>>> import numpy as np
>>> np.set_printoptions(precision=2, suppress=True, linewidth=200, sign=" ")
>>> arr = np.load("layer6.npy")
>>> arr
array([[ 2.97, -1.98, -0.01,  1.99,  0.99],
       [ 3.  , -1.96,  0.1 ,  2.05,  0.98],
       [ 2.95, -2.01,  0.06,  1.9 ,  0.95],
       [ 2.92, -1.99,  0.  ,  2.03,  0.99],
       [-0.99, -0.03, -0.02, -2.99,  2.95],
       [-1.  , -0.09, -0.01, -2.99,  3.01],
       [-0.96,  0.09,  0.02, -3.  ,  2.98],
       [-0.97,  0.07,  0.05, -2.96,  2.97],
       [-2.97,  3.09,  0.93,  0.02,  3.04],
       [-3.02,  3.01,  1.  ,  0.03,  2.95],
       [-2.94,  3.01,  1.06,  0.03,  2.98],
       [-3.01,  3.01,  1.09, -0.05,  3.07]])
>>> w1 = np.array([[0, 2, -2, -1],
...     [-1, 1, -1, 0],
...     [2, 0, -1, -2],
...     [-2, -1, 0, 0],
...     [2, 0, 2, 2]])
>>> c = np.array([2, 0, 0, 3])
>>> H = np.maximum(arr @ w1 + c, 0)
>>> (H > 0).mean(axis=0)
array([ 1.  ,  0.67,  0.67,  1.  ])
>>> W2 = np.array([[-1, 3, 5], [-3, 5, 5], [-4, 4, 4], [3, 4, 3]])
>>> w1 @ W2
array([[ -1,  -2,  -1],
       [  2,  -2,  -4],
       [ -4,  -6,   0],
       [  5, -11, -15],
       [ -4,  22,  24]])
>>> (H @ W2).round(6).argmax(axis=1)
array([ 2,  2,  2,  2,  2,  2,  2,  2,  2,  2,  2,  2])
>>> arr @ arr
Traceback (most recent call last):
  File "<python-input-11>", line 1, in <module>
    arr @ arr
    ~~~~^~~~~
ValueError: matmul: Input operand 1 has a mismatch in its core dimension 0, with gufunc signature (n?,k),(k,m?)->(n?,m?) (size 12 is different from 5)
>>> C2 = arr.T @ arr
>>> round(np.trace(C2), 2), round(float((arr ** 2).sum()), 2)
(np.float64(258.32), 258.32)
>>> (arr @ arr.T).shape
(12, 12)
>>> np.linalg.eigvalsh(C2)[::-1]
array([ 172.39,   49.09,   36.79,    0.03,    0.02])
>>> np.linalg.matrix_rank(C2)
np.int64(5)
>>> np.diag(C2)
array([ 74.54,  52.51,   4.19,  51.54,  75.54])
>>> np.linalg.svd(arr, compute_uv=False) ** 2
array([ 172.39,   49.09,   36.79,    0.03,    0.02])
>>> np.allclose(C2, C2.T)
True
>>> r0 = np.array([-1, 1])
>>> np.cross(arr[10, :3], arr[9, :3])
array([-0.18, -0.26,  0.24])
>>> np.correlate(arr[10], arr[9], "full")
array([-8.67,  8.79,  0.28, -5.72, 27.79, -5.78, -0.13,  8.88, -9.  ])
>>> labels = arr[:, 2] > np.median(arr[:, 2])
>>> r0 = arr[labels].mean(axis=0) - arr[~labels].mean(axis=0)
>>> ((arr - arr.mean(axis=0)) @ r0 > 0).astype(int)
array([ 0,  0,  0,  0,  0,  0,  0,  0,  1,  1,  1,  1])
>>> r0
array([-1.33,  2.01,  0.7 ,  1.98,  0.01])
>>> labels.astype(int)
array([ 0,  1,  1,  0,  0,  0,  0,  0,  1,  1,  1,  1])
>>> sv = 20 * 0.9 ** np.arange(4)
>>> O, _ = np.linalg.qr(np.array([[-0.7, -2.0, -0.4, 1.3],
...     [0.4, -1.0, 1.4, -1.5],
...     [0.2, 0.5, -0.6, -0.3],
...     [-0.5, 0.8, -0.8, -0.2]]))
>>> rng = np.random.default_rng(77407)
>>> M = rng.normal(size=(19, 4)) * sv @ O
>>> M
array([[  9.  ,   2.79,   8.98,  -4.85],
       [ -2.16, -11.78,  16.31,  -6.5 ],
       [  2.69,  11.64,   5.85,   5.08],
       [-20.24,  -8.24,  -0.21, -18.25],
       [ -8.57,  17.79,   5.58, -33.94],
       [  1.25,  -2.83,  -7.2 ,  -4.34],
       [ -2.16,   7.58,   2.42,  25.27],
       [ -1.23, -23.03, -12.25,   9.03],
       [ 12.39,  13.8 ,  -5.58,  19.61],
       [ 25.96,  24.37,  -8.76,   2.17],
       [-23.17, -13.42,   2.28,  18.2 ],
       [ 15.87, -10.74,  40.62,  -0.93],
       [ -9.91,   8.04,  16.01,  -7.84],
       [ -5.44, -24.68, -11.08,  13.02],
       [ 17.96,   9.68,   9.91,   5.29],
       [  1.97, -23.92,   2.52,   0.07],
       [ -3.73,  11.01,   3.76,  10.95],
       [  1.59, -23.75,  20.43,  16.56],
       [ -7.69,  -1.82,  24.64, -14.64]])
>>> vec = np.array([-2, -1, 1, -2])
>>> y = M @ vec
>>> np.linalg.lstsq(M, y)[0]
array([-2., -1.,  1., -2.])
>>> np.linalg.solve(M.T @ M, M.T @ y)
array([-2., -1.,  1., -2.])
>>> y = y + 0.1 * rng.normal(size=19)
>>> y
array([ -1.98,  45.41, -21.37,  85.09,  72.7 ,   1.82, -51.42,  -4.71, -83.29, -89.53,  25.64,  21.61,  43.68,  -1.48, -46.18,  22.23, -21.54,   7.98,  71.17])
>>> c, *_ = np.linalg.lstsq(M, y)
>>> np.round(M.T @ (y - M @ c), 2) + 0
array([ 0.,  0.,  0.,  0.])
>>> cen = M - M.mean(axis=0)
>>> left, sv, vt = np.linalg.svd(cen, full_matrices=False)
>>> np.round(cen.mean(axis=0), 2) + 0
array([ 0.,  0.,  0.,  0.])
>>> np.searchsorted(np.cumsum(sv ** 2) / (sv ** 2).sum(), 0.9) + 1
np.int64(4)
>>> P = M @ np.linalg.solve(M.T @ M, M.T)
>>> np.diag(P)
array([ 0.06,  0.1 ,  0.07,  0.2 ,  0.34,  0.04,  0.28,  0.19,  0.18,  0.31,  0.37,  0.53,  0.17,  0.2 ,  0.14,  0.18,  0.14,  0.28,  0.21])
>>> np.allclose(P @ P, P)
True
>>> P @ M[:, 3]
array([ -4.85,  -6.5 ,   5.08, -18.25, -33.94,  -4.34,  25.27,   9.03,  19.61,   2.17,  18.2 ,  -0.93,  -7.84,  13.02,   5.29,   0.07,  10.95,  16.56, -14.64])
>>> np.linalg.matrix_rank(np.eye(19) - P)
np.int64(15)
>>> d = np.linalg.norm(M[:, None] - M[None], axis=-1)
>>> np.unravel_index(d.round(6).argmax(), d.shape)
(np.int64(4), np.int64(17))
>>> np.flatnonzero(d[18] < d.mean() / 2)
array([  1,  12,  18])
>>> W2 = M[[9, 11]].astype(float)
>>> for _ in range(4):
...     labels = np.linalg.norm(M[:, None] - W2, axis=-1).argmin(axis=1)
...     W2 = np.array([M[labels == j].mean(axis=0) for j in range(2)])
... 
>>> labels
array([ 0,  1,  0,  1,  0,  0,  0,  1,  0,  0,  1,  1,  0,  1,  0,  1,  0,  1,  1])
>>> W2
array([[  4.49,  10.39,   3.1 ,   1.74],
       [ -4.5 , -15.71,   9.25,   1.84]])
>>> np.bincount(labels)
array([ 10,   9])
>>> mat = np.loadtxt("a.csv", delimiter=",")
>>> mat
array([[-28.12,  -7.48,  11.09],
       [-26.91,  -8.21,  11.34],
       [-30.3 ,  -7.81,  11.71],
       [-28.72,  20.93,  24.95],
       [-29.23,  -7.89,  12.84],
       [-27.38,  -7.65,  11.91],
       [-28.24,  23.11,  25.29],
       [-28.82,  20.61,  28.63],
       [-28.52,  23.07,  25.03],
       [-28.24,  21.43,  27.06],
       [-26.92,  -5.71,  13.33],
       [-27.59,  -7.55,  13.26],
       [-29.33,  21.13,  26.1 ],
       [-27.14,  23.05,  24.76],
       [-27.45,  -7.25,  11.35],
       [-28.77,  20.9 ,  25.91],
       [-28.53,  -7.42,  12.76],
       [-28.22,  21.85,  26.43],
       [-26.68,  21.85,  25.89],
       [-28.16,  21.39,  23.71],
       [-27.16,  -8.32,  11.82],
       [-28.42,  -6.84,  12.22],
       [-29.37,  -6.97,  11.8 ],
       [-29.46,  -7.54,  12.89],
       [-30.01,  20.58,  25.73],
       [-26.54,  21.52,  26.23],
       [-27.22,  -6.62,  11.22],
       [-28.47,  22.12,  27.35],
       [-29.8 ,  21.61,  28.31],
       [-28.79,  22.73,  26.59],
       [-27.94,  -8.04,  11.1 ],
       [-27.82,  -8.8 ,  12.62],
       [-29.76,  -8.  ,  10.85],
       [-28.41,  -7.59,  12.09]])
>>> cen = (mat - mat.mean(axis=0)) / mat.std(axis=0)
>>> np.argwhere(np.abs(cen) > 2)
array([[ 2,  0]])
>>> cen.std(axis=0)
array([ 1.,  1.,  1.])
>>> c = np.linalg.lstsq(np.delete(cen, 0, axis=1), cen[:, 0])[0]
>>> c
array([ 1.35, -1.45])
>>> cen = mat - mat.mean(axis=0)
>>> V = np.linalg.svd(cen)[2][:2]
>>> out = cen - cen @ V.T @ V
>>> np.linalg.norm(out, axis=1).round(6).argmax()
np.int64(32)
>>> round(float(np.linalg.norm(out) / np.linalg.norm(cen)), 2)
0.05
>>> np.round(np.cov(cen @ V.T, rowvar=False), 2) + 0
array([[ 271.83,    0.  ],
       [   0.  ,    1.24]])
>>> out.std(axis=0)
array([ 0.65,  0.25,  0.52])
>>> C2 = np.cov(mat, rowvar=False)
>>> np.argsort(-mat.std(axis=0).round(6), kind="stable")
array([ 1,  2,  0])
>>> round(float(np.corrcoef(mat[:, 2], mat[:, 0])[0, 1]), 2)
-0.11
>>> np.argwhere(np.triu(np.abs(np.corrcoef(mat.T)) > 0.8, 1))
array([[ 1,  2]])
>>> np.corrcoef(mat.T)
array([[ 1.  , -0.08, -0.11],
       [-0.08,  1.  ,  0.99],
       [-0.11,  0.99,  1.  ]])
>>> np.linalg.eigvalsh(C2)[::-1]
array([ 271.83,    1.24,    0.78])
